$ python -q
>>> import numpy as np
>>> from numpy import linalg as LA
>>> np.set_printoptions(suppress=True, linewidth=200)
>>> M = np.load("x.npy")
>>> M
array([[0, 0, 7],
       [0, 0, 0],
       [0, 0, 5],
       [0, 0, 5],
       [6, 3, 0],
       [0, 1, 0],
       [3, 0, 1],
       [3, 3, 0],
       [4, 0, 3],
       [2, 0, 6],
       [4, 1, 0],
       [0, 0, 7],
       [4, 0, 3],
       [0, 0, 9],
       [0, 3, 0],
       [4, 0, 3],
       [0, 0, 3],
       [8, 0, 0],
       [7, 1, 0],
       [4, 0, 3]])
>>> cov = np.cov(M, rowvar=False)
>>> cov.round(3)
array([[ 6.892,  0.453, -3.776],
       [ 0.453,  1.2  , -1.737],
       [-3.776, -1.737,  8.408]])
>>> np.argwhere(np.triu(np.abs(np.corrcoef(M.T)) > 0.8, 1))
array([], shape=(0, 2), dtype=int64)
>>> np.argsort(-M.std(axis=0).round(6), kind="stable")
array([2, 0, 1])
>>> np.round(M.std(axis=0), 3)
array([2.559, 1.068, 2.826])
>>> E = np.load("data.npy")
>>> E
array([[ 0, -3,  0],
       [ 2,  0,  0],
       [ 0, -2,  0],
       [ 0,  0,  2]])
>>> x0 = np.array([0, 0, -1])
>>> target = E @ x0
>>> np.round(LA.solve(E.T @ E, E.T @ target), 3)
array([ 0.,  0., -1.])
>>> np.round(LA.pinv(E) @ E, 3)
array([[1., 0., 0.],
       [0., 1., 0.],
       [0., 0., 1.]])
>>> rng = np.random.default_rng(5019)
>>> target = target + 0.1 * rng.normal(size=4)
>>> target.round(3)
array([-0.074,  0.147, -0.02 , -2.137])
>>> beta, *_ = LA.lstsq(E, target)
>>> beta.round()
array([ 0.,  0., -1.])
>>> np.round(E.T @ (target - E @ beta), 3) + 0
array([0., 0., 0.])
>>> B = np.c_[E[:, :1] @ np.array([[4]]), np.array([-1, 0, -3, 3])]
>>> B
array([[ 0, -1],
       [ 8,  0],
       [ 0, -3],
       [ 0,  3]])
>>> LA.matrix_rank(B)
np.int64(2)
>>> np.round(LA.norm(LA.qr(E)[0].T @ B, axis=0) ** 2 / ((B ** 2).sum(axis=0) + 1e-12), 3)
array([1.   , 0.802])
>>> np.round(LA.lstsq(E, B[:, 0])[0], 3)
array([4., 0., 0.])
>>> LA.matrix_rank(np.c_[E, B])
np.int64(4)
>>> m1 = (rng.random((4, 4)) < 0.3) + np.eye(4)
>>> m1 /= m1.sum(axis=1, keepdims=True)
>>> print(m1)
[[1.   0.   0.   0.  ]
 [0.   0.5  0.5  0.  ]
 [0.   0.25 0.5  0.25]
 [0.5  0.   0.   0.5 ]]
>>> print((m1 + m1.T) / 2)
[[1.    0.    0.    0.25 ]
 [0.    0.5   0.375 0.   ]
 [0.    0.375 0.5   0.125]
 [0.25  0.    0.125 0.5  ]]
>>> round(float(LA.det(m1)), 3)
0.062
>>> np.allclose(m1, m1.T)
False
>>> round(np.abs(LA.eigvals(m1)).max(), 3)
np.float64(1.0)
>>> np.round(LA.matrix_power(m1, 2), 3)
array([[1.   , 0.   , 0.   , 0.   ],
       [0.   , 0.375, 0.5  , 0.125],
       [0.125, 0.25 , 0.375, 0.25 ],
       [0.75 , 0.   , 0.   , 0.25 ]])
>>> print(np.allclose(m1 @ m1.T, m1.T @ m1))
False
>>> Q, evecs = LA.qr(m1[:, :1])[0], LA.qr(m1[:, 1:])[0]
>>> sv = LA.svd(Q.T @ evecs, compute_uv=False)
>>> (sv > 0.9).sum()
np.int64(0)
>>> np.round(np.degrees(np.arccos(sv.clip(0, 1))), 3)
array([63.435])
>>> mat = np.loadtxt("m.csv", delimiter=",")
>>> mat.round(3)
array([[ 0.567, -0.347,  0.354],
       [-0.347,  0.722,  0.283],
       [ 0.354,  0.283,  0.711]])
>>> w, evecs = LA.eigh(mat)
>>> x0 = np.array([8, 6, 6])
>>> print(round(float(x0 @ mat @ x0 / (x0 @ x0)), 3), round(w[0], 3), round(w[-1], 3))
0.801 0.0 1.0
>>> np.round(evecs * np.maximum(w, 0) @ evecs.T, 3)
array([[ 0.567, -0.347,  0.354],
       [-0.347,  0.722,  0.283],
       [ 0.354,  0.283,  0.711]])
>>> print(np.round(evecs * np.abs(w) @ evecs.T, 3))
[[ 0.567 -0.347  0.354]
 [-0.347  0.722  0.283]
 [ 0.354  0.283  0.711]]
>>> A = np.array([[0.9, -1.3, 0.4], [1.1, 0.7, 1.1], [1.4, 1.4, 0.1], [1.2, 0.1, 0.7]])
>>> print(A)
[[ 0.9 -1.3  0.4]
 [ 1.1  0.7  1.1]
 [ 1.4  1.4  0.1]
 [ 1.2  0.1  0.7]]
>>> r0 = np.array([1, 0])
>>> np.convolve(A[0], r0)
array([ 0.9, -1.3,  0.4,  0. ])
>>> np.correlate(A[0], A[3], "full")
array([ 0.63, -0.82,  1.23, -1.52,  0.48])
>>> print(np.polyval(r0, A[0]))
[ 0.9 -1.3  0.4]
>>> x0 = np.array([-5, 7, 8])
>>> target = A @ x0
>>> np.round(LA.pinv(A) @ A, 3) + 0
array([[1., 0., 0.],
       [0., 1., 0.],
       [0., 0., 1.]])
>>> np.round(LA.lstsq(A, target)[0], 3)
array([-5.,  7.,  8.])
>>> print(target.round(3))
[-10.4   8.2   3.6   0.3]
>>> np.round(LA.solve(A.T @ A, A.T @ target), 3)
array([-5.,  7.,  8.])
>>> target = target + 0.1 * rng.normal(size=4)
>>> target.round(3)
array([-10.258,   8.083,   3.577,   0.474])
>>> beta, *_ = LA.lstsq(A, target)
>>> print([round(float(LA.norm(LA.solve(A.T @ A + lam * np.eye(3), A.T @ target))), 2) for lam in (0, 1, 10, 100)])
[11.57, 5.64, 1.72, 0.24]
>>> r0 = np.array([7, 2])
>>> np.cross(m1[2, :3], m1[0, :3])
array([ 0.  ,  0.5 , -0.25])
>>> np.correlate(m1[2], m1[0], "full")
array([0.  , 0.  , 0.  , 0.  , 0.25, 0.5 , 0.25])
>>> print(np.array([np.convolve(row, r0, "same") for row in m1]))
[[7.   2.   0.   0.  ]
 [0.   3.5  4.5  1.  ]
 [0.   1.75 4.   2.75]
 [3.5  1.   0.   3.5 ]]
>>> U, sv, Vh = LA.svd(mat)
>>> np.argmax(sv[:-1] / (sv[1:] + 1e-6)) + 1
np.int64(2)
>>> B = U[:, :2] @ np.diag(sv[:2]) @ Vh[:2]
>>> LA.matrix_rank(B)
np.int64(2)
>>> print(np.round(LA.norm(mat - B) / LA.norm(mat), 3))
0.0
>>> K = np.loadtxt("sample18.csv", delimiter=",")
>>> K
array([[0., 0., 1.],
       [1., 0., 0.],
       [0., 1., 0.]])
>>> # keeps lengths
>>> r0 = np.array([2, 2, 0])
>>> B = K + np.outer(r0, np.eye(3)[1])
>>> B
array([[0., 2., 1.],
       [1., 2., 0.],
       [0., 1., 0.]])
>>> LA.matrix_rank(B - K)
np.int64(1)
>>> LA.matrix_rank(LA.inv(B) - LA.inv(K), tol=1e-8)
np.int64(1)
>>> print(round(LA.det(B) / LA.det(K), 3), round(float(1 + LA.solve(K, r0)[1]), 3))
1.0 1.0
>>> Q = K.astype(float).copy()
>>> for j in range(3):
...     Q[:, j] -= Q[:, :j] @ (Q[:, :j].T @ Q[:, j])
...     Q[:, j] /= LA.norm(Q[:, j])
... 
>>> print(Q.T @ K)
[[1. 0. 0.]
 [0. 1. 0.]
 [0. 0. 1.]]
>>> print(Q.T @ Q)
[[1. 0. 0.]
 [0. 1. 0.]
 [0. 0. 1.]]
>>> hat = np.triu(np.array([[-7, -1, 1], [2, 1, 6], [-4, -9, -4]]), 1) + np.eye(3)
>>> B = hat @ K @ LA.inv(hat)
>>> LA.matrix_rank(B)
np.int64(3)
>>> print(np.round(np.poly(B), 3) + 0)
[ 1.  0.  0. -1.]
>>> print(B)
[[ -1.   0.   2.]
 [  1.   7. -43.]
 [  0.   1.  -6.]]
>>> np.trace(B), np.trace(K)
(np.float64(0.0), np.float64(0.0))
>>> hat @ K - K @ hat
array([[-1.,  1.,  0.],
       [ 0.,  7., -1.],
       [ 0.,  0., -6.]])
>>> J = np.load("dump.npy")
>>> print(J)
[[ 0 14  7]
 [ 9 12  6]]
>>> labels = rng.permutation(3)
>>> labels
array([0, 2, 1])
>>> B = mat[labels][:, labels]
>>> print(B.round(3))
[[ 0.567  0.354 -0.347]
 [ 0.354  0.711  0.283]
 [-0.347  0.283  0.722]]
>>> print(np.round(np.diag(B), 3))
[0.567 0.711 0.722]
>>> print(np.allclose(B, mat))
False
>>> t = np.radians(120)
>>> R = np.eye(3)
>>> R[2, 2] = R[1, 1] = np.cos(t)
>>> R[2, 1], R[1, 2] = -np.sin(t), np.sin(t)
>>> R.round(3)
array([[ 1.   ,  0.   ,  0.   ],
       [ 0.   , -0.5  ,  0.866],
       [ 0.   , -0.866, -0.5  ]])
>>> B = J @ R.T
>>> np.allclose(LA.norm(J, axis=1), LA.norm(B, axis=1))
True
>>> print(B.round(3))
[[  0.     -0.938 -15.624]
 [  9.     -0.804 -13.392]]
>>> r0, r1 = B[1], B[0]
>>> round(r0 @ r0, 3)
np.float64(261.0)
>>> pr = (r0 @ r1) / (r0 @ r0) * r0
>>> print(np.round(LA.norm(r0 + r1) ** 2 + LA.norm(r0 - r1) ** 2, 3))
1012.0
>>> x0 = np.array([3, 2, 2])
>>> print(J @ np.ones(3))
[21. 27.]
>>> J @ x0
array([42, 63])
>>> np.einsum("ij,j->i", J, x0)
array([42, 63])
>>> J @ (2 * x0)
array([ 84, 126])
>>> J @ np.eye(3)[2]
array([7., 6.])
>>> (J * x0).sum(axis=1)
array([42, 63])
>>> (J @ x0).argmax()
np.int64(1)
>>> r0 = np.array([5, -5])
>>> print(np.cross(J[0, :3], J[1, :3]))
[   0   63 -126]
>>> np.convolve(J[0], r0)
array([  0,  70, -35, -35])
>>> np.correlate(J[0], J[1], "full")
array([  0,  84, 210, 210,  63])
>>> W0 = np.load("mat.npy")
>>> print(W0)
[[9 0 0]
 [0 1 0]
 [0 0 8]]
>>> # triangular
>>> T = np.stack([W0, 2 * W0, W0[::-1]])
>>> LA.matrix_rank(T.reshape(3, -1))
np.int64(2)
>>> T.shape
(3, 3, 3)
>>> W = np.array([[2, -1, 1], [0, -2, -2], [0, 3, 3]])
>>> beta = np.array([-3, 1, -3])
>>> H = np.maximum(W0 @ W + beta, 0)
>>> LA.matrix_rank(H)
np.int64(2)
>>> (H > 0).astype(int)
array([[1, 0, 1],
       [0, 0, 0],
       [0, 1, 1]])
>>> H
array([[15,  0,  6],
       [ 0,  0,  0],
       [ 0, 25, 21]])
>>> print(np.round((H > 0).mean(axis=0), 3))
[0.333 0.333 0.667]
>>> W2 = np.array([[1, -3], [1, 1], [-2, 1]])
>>> print(H @ W2)
[[  3 -39]
 [  0   0]
 [-17  46]]
>>> (H @ W2).round(6).argmax(axis=1)
array([0, 0, 1])
>>> np.round(LA.norm(W0, 1), 3), round(float(LA.norm(W0, np.inf)), 3)
(np.float64(9.0), 9.0)
>>> print(np.round(LA.norm(W0, axis=1), 3))
[9. 1. 8.]
>>> LA.norm(W0, axis=1).argmax()
np.int64(0)
>>> w, evecs = LA.eigh(W0)
>>> x0 = np.array([-2, -1, 1])
>>> print(evecs * np.abs(w) @ evecs.T)
[[9. 0. 0.]
 [0. 1. 0.]
 [0. 0. 8.]]
>>> print((np.sign(evecs[:, -1].round(6)) == np.sign(evecs[0, -1].round(6))).astype(int))
[1 0 0]
>>> L = LA.cholesky(W0)
>>> round(np.prod(np.diag(L)) ** 2, 3), round(float(LA.det(W0)), 3)
(np.float64(72.0), 72.0)
>>> L.round(3)
array([[3.   , 0.   , 0.   ],
       [0.   , 1.   , 0.   ],
       [0.   , 0.   , 2.828]])
>>> np.round(np.diag(L) ** 2, 3)
array([9., 1., 8.])
>>> W0 / np.sqrt(np.outer(np.diag(W0), np.diag(W0)))
array([[1., 0., 0.],
       [0., 1., 0.],
       [0., 0., 1.]])
